% ipython --no-banner

In [1]: import numpy as np

In [2]: np.set_printoptions(precision=2, suppress=True, linewidth=140)

In [3]: data = np.loadtxt("x.csv", delimiter=",")

In [4]: data
Out[4]: 
array([[ 3.,  1.,  1.,  1.],
       [ 2.,  0.,  1.,  1.],
       [ 0.,  2.,  2., -2.],
       [ 0.,  0.,  0., -3.]])

In [5]: proj = np.triu(np.array([[0, 0, -2, 3], [1, 2, 3, -3], [3, 3, -2, 2], [1, -3, -2, 3]]), 1) + np.eye(4)

In [6]: B = proj @ data @ np.linalg.inv(proj)

In [7]: round(float(np.linalg.det(B)), 2)
Out[7]: 18.0

In [8]: J = np.load("out3.npy")

In [9]: J
Out[9]: 
array([[ 2,  0, -1],
       [ 0,  4, -1],
       [-1, -1,  4]])

In [10]: # equal to its transpose

In [11]: ev, evecs = np.linalg.eigh(J)

In [12]: vec = np.array([5, 3, 7])

In [13]: evecs * np.sqrt(ev) @ evecs.T
Out[13]: 
array([[ 1.38, -0.02, -0.3 ],
       [-0.02,  1.98, -0.26],
       [-0.3 , -0.26,  1.96]])

In [14]: (np.sign(evecs[:, -1].round(6)) == np.sign(evecs[0, -1].round(6))).astype(int)
Out[14]: array([1, 1, 0])

In [15]: low = np.linalg.cholesky(J)

In [16]: J / np.sqrt(np.outer(np.diag(J), np.diag(J)))
Out[16]: 
array([[ 1.  ,  0.  , -0.35],
       [ 0.  ,  1.  , -0.25],
       [-0.35, -0.25,  1.  ]])

In [17]: np.diag(low) ** 2
Out[17]: array([2.  , 4.  , 3.25])

In [18]: def softmax(z):
    ...:     e = np.exp(z - z.max(axis=-1, keepdims=True))
    ...:     return e / e.sum(axis=-1, keepdims=True)
    ...: 

In [19]: np.round(softmax(10 * J[2]), 2) + 0
Out[19]: array([0., 0., 1.])

In [20]: softmax(J[2])
Out[20]: array([0.01, 0.01, 0.99])

In [21]: softmax(J).sum(axis=1)
Out[21]: array([1., 1., 1.])

In [22]: att = J @ J.T / np.sqrt(3)

In [23]: np.round(softmax(att + np.triu(np.full(att.shape, -np.inf), 1)), 2) + 0
Out[23]: 
array([[1., 0., 0.],
       [0., 1., 0.],
       [0., 0., 1.]])

In [24]: softmax(att)[2] @ J
Out[24]: array([-1., -1.,  4.])

In [25]: np.round(softmax(att), 2) + 0
Out[25]: 
array([[0.91, 0.09, 0.  ],
       [0.  , 1.  , 0.  ],
       [0.  , 0.  , 1.  ]])

In [26]: (J - J.T) / 2
Out[26]: 
array([[0., 0., 0.],
       [0., 0., 0.],
       [0., 0., 0.]])

In [27]: round(np.linalg.det(J), 2)
Out[27]: np.float64(26.0)

In [28]: (J + J.T) / 2
Out[28]: 
array([[ 2.,  0., -1.],
       [ 0.,  4., -1.],
       [-1., -1.,  4.]])

In [29]: K = np.loadtxt("m.csv", delimiter=",")

In [30]: K
Out[30]: 
array([[ 5.,  6.,  7.,  8.,  9.],
       [10., 11., 12., 13., 14.],
       [15., 16., 17., 18., 19.],
       [20., 21., 22., 23., 24.]])

In [31]: # rows and columns are dependent

In [32]: rng = np.random.default_rng(70)

In [33]: B = K + rng.integers(-2, 3, (4, 2)) @ rng.integers(-2, 3, (2, 5))

In [34]: B
Out[34]: 
array([[ 8.,  6.,  9., 10.,  8.],
       [ 7., 11., 10., 11., 15.],
       [14., 14., 19., 20., 18.],
       [14., 21., 18., 19., 26.]])

In [35]: B - K
Out[35]: 
array([[ 3.,  0.,  2.,  2., -1.],
       [-3.,  0., -2., -2.,  1.],
       [-1., -2.,  2.,  2., -1.],
       [-6.,  0., -4., -4.,  2.]])

In [36]: np.round(np.linalg.svd(B - K, compute_uv=False), 2) + 0
Out[36]: array([10.5 ,  3.43,  0.  ,  0.  ])

In [37]: theta = np.radians(90)

In [38]: Rm = np.eye(5)

In [39]: Rm[3, 3] = Rm[0, 0] = np.cos(theta)

In [40]: Rm[3, 0], Rm[0, 3] = -np.sin(theta), np.sin(theta)

In [41]: Rm.round(2) + 0
Out[41]: 
array([[ 0.,  0.,  0.,  1.,  0.],
       [ 0.,  1.,  0.,  0.,  0.],
       [ 0.,  0.,  1.,  0.,  0.],
       [-1.,  0.,  0.,  0.,  0.],
       [ 0.,  0.,  0.,  0.,  1.]])

In [42]: B = K @ Rm.T

In [43]: np.allclose(np.linalg.norm(K, axis=1), np.linalg.norm(B, axis=1))
Out[43]: True

In [44]: np.round(np.linalg.det(Rm), 2), np.trace(Rm)
Out[44]: (np.float64(1.0), np.float64(3.0))

In [45]: np.abs(B - K).max(axis=0)
Out[45]: array([ 3.,  0.,  0., 43.,  0.])

In [46]: np.round(np.linalg.svd(K, compute_uv=False), 2) + 0, np.round(np.linalg.svd(B, compute_uv=False), 2) + 0
Out[46]: (array([69.75,  2.27,  0.  ,  0.  ]), array([69.75,  2.27,  0.  ,  0.  ]))

In [47]: np.allclose(K @ K.T, B @ B.T)
Out[47]: True

In [48]: B
Out[48]: 
array([[  8.,   6.,   7.,  -5.,   9.],
       [ 13.,  11.,  12., -10.,  14.],
       [ 18.,  16.,  17., -15.,  19.],
       [ 23.,  21.,  22., -20.,  24.]])

In [49]: B.sum(axis=1)
Out[49]: array([25., 40., 55., 70.])

In [50]: B - B[0]
Out[50]: 
array([[  0.,   0.,   0.,   0.,   0.],
       [  5.,   5.,   5.,  -5.,   5.],
       [ 10.,  10.,  10., -10.,  10.],
       [ 15.,  15.,  15., -15.,  15.]])

In [51]: B.mean(axis=0)
Out[51]: array([ 15.5,  13.5,  14.5, -12.5,  16.5])

In [52]: np.diff(B, axis=0)
Out[52]: 
array([[ 5.,  5.,  5., -5.,  5.],
       [ 5.,  5.,  5., -5.,  5.],
       [ 5.,  5.,  5., -5.,  5.]])

In [53]: np.linalg.matrix_rank(B)
Out[53]: np.int64(2)

In [54]: B = K / np.linalg.norm(K, axis=1)
Traceback (most recent call last):
  Cell In[54], line 1
    B = K / np.linalg.norm(K, axis=1)
ValueError: operands could not be broadcast together with shapes (4,5) (4,) 


In [55]: B = K / np.linalg.norm(K, axis=1, keepdims=True)

In [56]: G = B @ B.T

In [57]: (G - 2 * np.eye(4)).round(6).argmax(axis=1)
Out[57]: array([1, 2, 3, 2])

In [58]: G[2]
Out[58]: array([0.99, 1.  , 1.  , 1.  ])

In [59]: M = np.loadtxt("data.csv", delimiter=",")

In [60]: M
Out[60]: 
array([[ -3.51,   4.12,  -1.12,   3.12,   3.73],
       [ -6.37,   6.66,  -3.66,   5.66,   5.95],
       [ -4.06,   4.61,  -1.61,   3.61,   4.16],
       [-12.19,  11.84,  -8.84,  10.84,  10.48],
       [ -6.55,   6.83,  -3.83,   5.83,   6.1 ],
       [-10.86,  10.65,  -7.65,   9.65,   9.45],
       [ -0.11,   1.1 ,   1.9 ,   0.1 ,   1.09],
       [ 10.07,  -7.95,  10.95,  -8.95,  -6.83],
       [  6.77,  -5.02,   8.02,  -6.02,  -4.27],
       [ 15.72, -12.97,  15.97, -13.97, -11.22],
       [ -4.84,   5.31,  -2.31,   4.31,   4.77],
       [ -1.51,   2.35,   0.65,   1.35,   2.18]])

In [61]: # null space of dimension 3

In [62]: U, s, Vt = np.linalg.svd(M)

In [63]: evecs = Vt[:(s > 1e-8).sum()]

In [64]: vec = M[6] + -3 * M[2] + rng.integers(2) * np.eye(5)[3]

In [65]: vec
Out[65]: array([ 12.06, -12.72,   6.72, -10.72, -11.38])

In [66]: np.allclose(evecs.T @ evecs @ vec, vec)
Out[66]: True

In [67]: evecs.T @ evecs
Out[67]: 
array([[ 0.25, -0.23,  0.21, -0.22, -0.2 ],
       [-0.23,  0.37,  0.14,  0.2 ,  0.35],
       [ 0.21,  0.14,  0.85, -0.19,  0.16],
       [-0.22,  0.2 , -0.19,  0.2 ,  0.18],
       [-0.2 ,  0.35,  0.16,  0.18,  0.33]])

In [68]: np.diag(evecs.T @ evecs)
Out[68]: array([0.25, 0.37, 0.85, 0.2 , 0.33])
